$ python3 -q
>>> import numpy as np
>>> import numpy.linalg as la
>>> np.set_printoptions(precision=3, suppress=True, linewidth=160, sign=" ")
>>> def tidy(a):
...     return np.round(a, 3) + 0
... 
>>> W0 = np.diag(np.array([3, -3, 0])) + -2 * np.eye(3, k=1) + -2 * np.eye(3, k=-1)
>>> W0
array([[ 3., -2.,  0.],
       [-2., -3., -2.],
       [ 0., -2.,  0.]])
>>> f = np.array([-1, -3, -3])
>>> M2 = W0 + np.outer(f, np.eye(3)[1])
>>> M2
array([[ 3., -3.,  0.],
       [-2., -6., -2.],
       [ 0., -5.,  0.]])
>>> tidy(la.det(M2) / la.det(W0)), tidy(1 + la.solve(W0, f)[1])
(np.float64(2.5), np.float64(2.5))
>>> print(tidy(la.norm(W0, axis=1)))
[ 3.606  4.123  2.   ]
>>> tidy(la.norm(W0[1] - W0[0]))
np.float64(5.477)
>>> tidy(la.norm(W0) ** 2 / la.norm(W0, 2) ** 2)
np.float64(1.726)
>>> print(tidy(la.eigvalsh(W0).min()))
-4.439
>>> [round(float(la.det(W0[:i, :i])), 2) + 0 for i in range(1, 4)]
[3.0, -13.0, -12.0]
>>> print(np.all(la.eigvalsh(W0) > 0))
False
>>> ang = np.deg2rad(66)
>>> M = np.eye(3)
>>> M[np.ix_([0, 2], [0, 2])] = [[np.cos(ang), -np.sin(ang)], [np.sin(ang), np.cos(ang)]]
>>> print(tidy(M))
[[ 0.407  0.    -0.914]
 [ 0.     1.     0.   ]
 [ 0.914  0.     0.407]]
>>> x0 = np.array([-2, 2, -2])
>>> target = M @ x0
>>> coef, lr = np.zeros(3), 1 / la.norm(M, 2) ** 2
>>> for i in range(10):
...     coef -= lr * M.T @ (M @ coef - target)
...     if i % 2 == 0: print(i, round(la.norm(M @ coef - target), 3))
... 
0 0.0
2 0.0
4 0.0
6 0.0
8 0.0
>>> tidy(coef)
array([-2.,  2., -2.])
>>> x0 = np.array([-9, -3, 3])
>>> tidy((M * x0).sum(axis=1))
array([-6.401, -3.   , -7.002])
>>> tidy(M @ x0)
array([-6.401, -3.   , -7.002])
>>> (M @ x0).argmax()
np.int64(1)
>>> print(tidy(M * x0))
[[-3.661  0.    -2.741]
 [ 0.    -3.     0.   ]
 [-8.222  0.     1.22 ]]
>>> x0 = np.array([-5, 2, 8])
>>> print(tidy(np.sort(np.abs(np.degrees(np.angle(la.eigvals(M)))))))
[  0.  66.  66.]
>>> print([p for p in range(1, 25) if np.allclose(la.matrix_power(M, p), np.eye(3))])
[]
>>> tidy(la.norm(x0)), tidy(la.norm(M @ x0))
(np.float64(9.644), np.float64(9.644))
>>> J = np.loadtxt("arr.csv", delimiter=",")
>>> J
array([[-1.3  ,  0.8  ,  0.2  ],
       [-1.2  , -0.3  , -0.9  ],
       [-2.2  ,  0.6  , -0.6  ],
       [-0.2  ,  0.6  , -1.3  ],
       [-0.307,  0.418, -1.626],
       [-1.3  ,  0.   , -0.7  ]])
>>> x0 = np.array([2, 0, -3])
>>> target = J @ x0
>>> tidy(la.solve(J.T @ J, J.T @ target))
array([ 2.,  0., -3.])
>>> rng = np.random.default_rng(34573)
>>> target = target + 0.1 * rng.normal(size=6)
>>> tidy(target)
array([-3.249,  0.352, -2.634,  3.4  ,  4.185, -0.379])
>>> coef, *_ = la.lstsq(J, target)
>>> [round(float(la.norm(la.solve(J.T @ J + lam * np.eye(3), J.T @ target))), 2) for lam in (0, 1, 10, 100)]
[3.57, 2.8, 0.96, 0.13]
